$ ipython --no-banner

In [1]: import numpy as np

In [2]: np.set_printoptions(precision=2, suppress=True, linewidth=140, legacy="1.25")

In [3]: data = np.loadtxt("case18.csv", delimiter=",")

In [4]: data
Out[4]: 
array([[ 1.5 ,  0.3 ,  0.5 ,  1.3 ,  1.1 ,  2.38, -0.7 ,  1.2 ,  0.7 ,  1.5 ,  0.5 , -2.1 ],
       [-0.4 , -0.5 , -0.2 ,  0.2 ,  0.  , -0.53, -1.1 , -0.9 ,  0.7 ,  2.7 , -0.7 , -0.8 ],
       [ 0.9 ,  0.1 ,  1.  ,  2.2 ,  1.3 ,  4.07, -0.6 ,  1.9 , -2.3 ,  0.6 , -0.2 ,  0.  ],
       [-0.4 , -0.7 ,  1.4 , -0.5 ,  1.7 ,  5.23,  0.5 , -0.3 ,  0.7 , -0.6 , -0.6 , -1.4 ],
       [-2.8 ,  0.2 ,  0.4 , -0.2 ,  0.2 ,  1.61,  0.8 ,  0.1 ,  0.7 ,  1.7 ,  0.8 ,  0.1 ],
       [-1.1 , -0.6 ,  0.5 , -1.  , -0.6 ,  1.51, -0.8 ,  2.  , -2.4 , -1.  , -0.9 , -0.1 ],
       [ 1.  , -1.2 , -1.3 , -1.4 ,  1.5 , -5.13, -0.2 , -1.1 ,  0.3 ,  0.1 ,  1.8 ,  0.3 ],
       [ 1.1 ,  1.  ,  0.2 , -0.6 , -0.3 ,  0.83, -0.5 ,  1.7 , -0.6 ,  2.  , -0.4 , -0.9 ],
       [-0.6 , -0.7 ,  0.5 ,  0.8 ,  0.3 ,  1.51, -1.4 , -1.  , -0.3 , -0.6 , -0.8 ,  1.7 ],
       [-0.7 ,  0.4 , -0.8 , -0.3 , -0.4 , -3.21,  0.2 , -0.3 , -0.1 , -1.4 ,  0.1 , -1.  ],
       [-1.  , -0.2 ,  1.2 ,  0.6 , -0.1 ,  4.94,  0.7 , -0.1 , -1.1 ,  0.1 ,  0.6 , -0.1 ],
       [-0.4 , -0.6 , -1.4 , -0.2 ,  2.2 , -5.27,  0.1 ,  0.  , -1.7 , -0.4 ,  1.8 ,  0.  ],
       [ 0.2 , -0.4 ,  1.1 ,  0.4 , -0.9 ,  4.64,  0.9 , -0.7 , -0.7 , -0.3 ,  2.4 ,  1.8 ],
       [ 1.1 ,  1.1 , -1.1 ,  0.4 , -1.2 , -4.76,  0.6 , -1.4 ,  1.2 ,  0.3 , -1.3 , -0.8 ],
       [-1.7 ,  0.  ,  0.4 , -1.7 , -0.4 ,  1.95,  0.5 ,  1.3 ,  0.  , -1.5 , -1.7 ,  0.9 ],
       [ 0.6 ,  0.  ,  0.  , -0.6 , -1.4 ,  0.21, -0.6 , -2.  , -0.3 , -0.5 , -1.1 ,  0.3 ]])

In [5]: f, r1 = data[4], data[1]

In [6]: round(f @ f, 2)
Out[6]: 15.39

In [7]: pr = (f @ r1) / (f @ f) * f

In [8]: pr
Out[8]: array([-0.64,  0.05,  0.09, -0.05,  0.05,  0.37,  0.18,  0.02,  0.16,  0.39,  0.18,  0.02])

In [9]: np.round((r1 - pr) @ f, 2)
Out[9]: 0.0

In [10]: np.round(np.linalg.norm(f + r1) ** 2 + np.linalg.norm(f - r1) ** 2, 2)
Out[10]: 54.19
